$ python -q
>>> import numpy as np
>>> np.set_printoptions(precision=2, suppress=True, linewidth=100, sign=" ")
>>> out = np.array([[0.3], [0.5], [0.2], [-1.5], [0.0], [-0.5], [0.9]])
>>> Z = np.array([[-2.3, 0.6]])
>>> F = out @ Z
>>> F
array([[-0.69,  0.18],
       [-1.15,  0.3 ],
       [-0.46,  0.12],
       [ 3.45, -0.9 ],
       [ 0.  ,  0.  ],
       [ 1.15, -0.3 ],
       [-2.07,  0.54]])
>>> left, s, vt = np.linalg.svd(F)
>>> s.round(2) + 0
array([ 4.57,  0.  ])
>>> out = left[:, :1] @ np.diag(s[:1]) @ vt[:1]
>>> np.linalg.matrix_rank(out)
np.int64(1)
>>> np.linalg.matrix_rank(F, rtol=0.05)
np.int64(1)
>>> round(float(np.linalg.norm(F - out) / np.linalg.norm(F)), 2)
0.0
>>> vec = np.array([-4, -9])
>>> h1 = np.maximum(F @ vec, 0)
>>> F * (h1 > 1e-9)[:, None]
array([[-0.69,  0.18],
       [-1.15,  0.3 ],
       [-0.46,  0.12],
       [ 0.  , -0.  ],
       [ 0.  ,  0.  ],
       [ 0.  , -0.  ],
       [-2.07,  0.54]])
>>> h1
array([ 1.14,  1.9 ,  0.76,  0.  ,  0.  ,  0.  ,  3.42])
>>> np.flatnonzero(h1 > 1e-9)
array([ 0,  1,  2,  6])
>>> np.maximum(F @ vec, 0) - np.maximum(-F @ vec, 0)
array([ 1.14,  1.9 ,  0.76, -5.7 ,  0.  , -1.9 ,  3.42])
>>> np.linalg.matrix_rank(F, rtol=0.1)
np.int64(1)
>>> vec = np.array([2, -1])
>>> F * vec
array([[-1.38, -0.18],
       [-2.3 , -0.3 ],
       [-0.92, -0.12],
       [ 6.9 ,  0.9 ],
       [ 0.  , -0.  ],
       [ 2.3 ,  0.3 ],
       [-4.14, -0.54]])
>>> np.einsum("ij,j->i", F, vec)
array([-1.56, -2.6 , -1.04,  7.8 ,  0.  ,  2.6 , -4.68])
>>> np.linalg.norm(F @ vec) <= np.linalg.norm(F, 2) * np.linalg.norm(vec) + 1e-9
np.True_
>>> A = np.array([[0.9, -0.1, -0.3],
...     [0.7, -0.6, -0.4],
...     [0.3, -1.1, -0.3],
...     [-2.5, -1.1, -0.9],
...     [-1.4, 1.1, -0.7]])
>>> rng = np.random.default_rng(82602)
>>> A[0] = A[2] + 0.3 * rng.normal(size=3)
>>> A
array([[ 0.33, -1.28, -0.55],
       [ 0.7 , -0.6 , -0.4 ],
       [ 0.3 , -1.1 , -0.3 ],
       [-2.5 , -1.1 , -0.9 ],
       [-1.4 ,  1.1 , -0.7 ]])
>>> Q, R = np.linalg.qr(A)
>>> R
array([[-2.98, -0.01, -0.9 ],
       [ 0.  ,  2.37,  0.62],
       [ 0.  ,  0.  , -0.81]])
>>> np.allclose(R.T @ R, A.T @ A)
True
>>> Q.shape, R.shape
((5, 3), (3, 3))
>>> J = np.loadtxt("out12.csv", delimiter=",")
>>> J
array([[ 0.3,  0.5, -0.9, -0.7, -0.9, -0.7, -0.6,  0.6],
       [ 0.1,  1.7,  0.7, -0.8,  0.9, -0.1, -4.5,  1.7],
       [ 0.2,  0.4, -1. ,  1.3, -1.7, -0.8,  1.2,  0.8],
       [-1. ,  1.8, -0.7,  0.6, -1.2, -0.9, -1.5, -2. ],
       [-0.3, -1.2,  0.6,  1.4,  1.2,  0.4,  1.8, -0.7]])
>>> out = J / np.sqrt((J ** 2).mean(axis=1, keepdims=True))
>>> np.linalg.norm(out, axis=1)
array([ 2.83,  2.83,  2.83,  2.83,  2.83])
>>> out[2]
array([ 0.19,  0.39, -0.97,  1.26, -1.65, -0.78,  1.16,  0.78])
